>>> import numpy as np
>>> np.set_printoptions(suppress=True, linewidth=100)
>>> tidy = lambda a: np.round(a, 2) + 0
>>> mat = np.array([[0, 0, 1, 0, 1],
...     [0, 0, 0, 0, 1],
...     [1, 0, 0, 1, 0],
...     [0, 0, 1, 0, 1],
...     [1, 1, 0, 1, 0]])
>>> print([round(float(np.linalg.det(mat[:i, :i])), 2) + 0 for i in range(1, 6)])
[0.0, 0.0, 0.0, 0.0, 0.0]
>>> r = np.linalg.matrix_rank(mat)
>>> print(r)
4
>>> ns = np.linalg.svd(mat)[2][r:].T
>>> print([int(np.linalg.matrix_rank(np.delete(mat, i, axis=0))) for i in range(5)])
[4, 3, 3, 4, 3]
>>> vec = np.array([3, 1, 2, 0, 0])
>>> h1 = np.maximum(mat @ vec, 0)
>>> print(h1)
[2 0 3 2 4]
>>> print(mat.T @ h1)
[7 4 4 7 4]
>>> cov = mat.T @ mat
>>> print(np.diag(cov))
[2 1 2 2 3]
>>> print(tidy(np.linalg.svd(mat, compute_uv=False) ** 2))
[4.56 4.56 0.44 0.44 0.  ]
>>> print(np.trace(cov), (mat ** 2).sum())
10 10
>>> M = np.load("a.npy")
>>> print(tidy(M))
[[-0.39  0.53  0.43  0.07  0.58 -0.17]
 [ 0.2  -0.16 -0.21  0.6   0.51  0.52]
 [-0.2  -0.13 -0.34 -0.74  0.42  0.33]
 [ 0.86  0.22  0.07 -0.24  0.29 -0.24]
 [-0.08 -0.75  0.15  0.04  0.35 -0.53]
 [ 0.12 -0.27  0.79 -0.19 -0.1   0.5 ]]
>>> # orthonormal columns
>>> def softmax(z):
...     e = np.exp(z - z.max(axis=-1, keepdims=True))
...     return e / e.sum(axis=-1, keepdims=True)
... 
>>> print(tidy(softmax(M[2] + -2)))
[0.14 0.15 0.12 0.08 0.26 0.24]
>>> print(tidy(softmax(10 * M[2])))
[0.   0.   0.   0.   0.72 0.28]
>>> print(tidy(softmax(M).sum(axis=1)))
[1. 1. 1. 1. 1. 1.]
>>> scores = M @ M.T / np.sqrt(6)
>>> print(tidy(softmax(scores + np.triu(np.full(scores.shape, -np.inf), 1))))
[[1.   0.   0.   0.   0.   0.  ]
 [0.4  0.6  0.   0.   0.   0.  ]
 [0.29 0.29 0.43 0.   0.   0.  ]
 [0.22 0.22 0.22 0.33 0.   0.  ]
 [0.18 0.18 0.18 0.18 0.27 0.  ]
 [0.15 0.15 0.15 0.15 0.15 0.23]]
>>> print(tidy(softmax(scores)[2] @ M))
[ 0.06 -0.09  0.11 -0.13  0.35  0.09]
>>> print(tidy(softmax(scores)))
[[0.23 0.15 0.15 0.15 0.15 0.15]
 [0.15 0.23 0.15 0.15 0.15 0.15]
 [0.15 0.15 0.23 0.15 0.15 0.15]
 [0.15 0.15 0.15 0.23 0.15 0.15]
 [0.15 0.15 0.15 0.15 0.23 0.15]
 [0.15 0.15 0.15 0.15 0.15 0.23]]
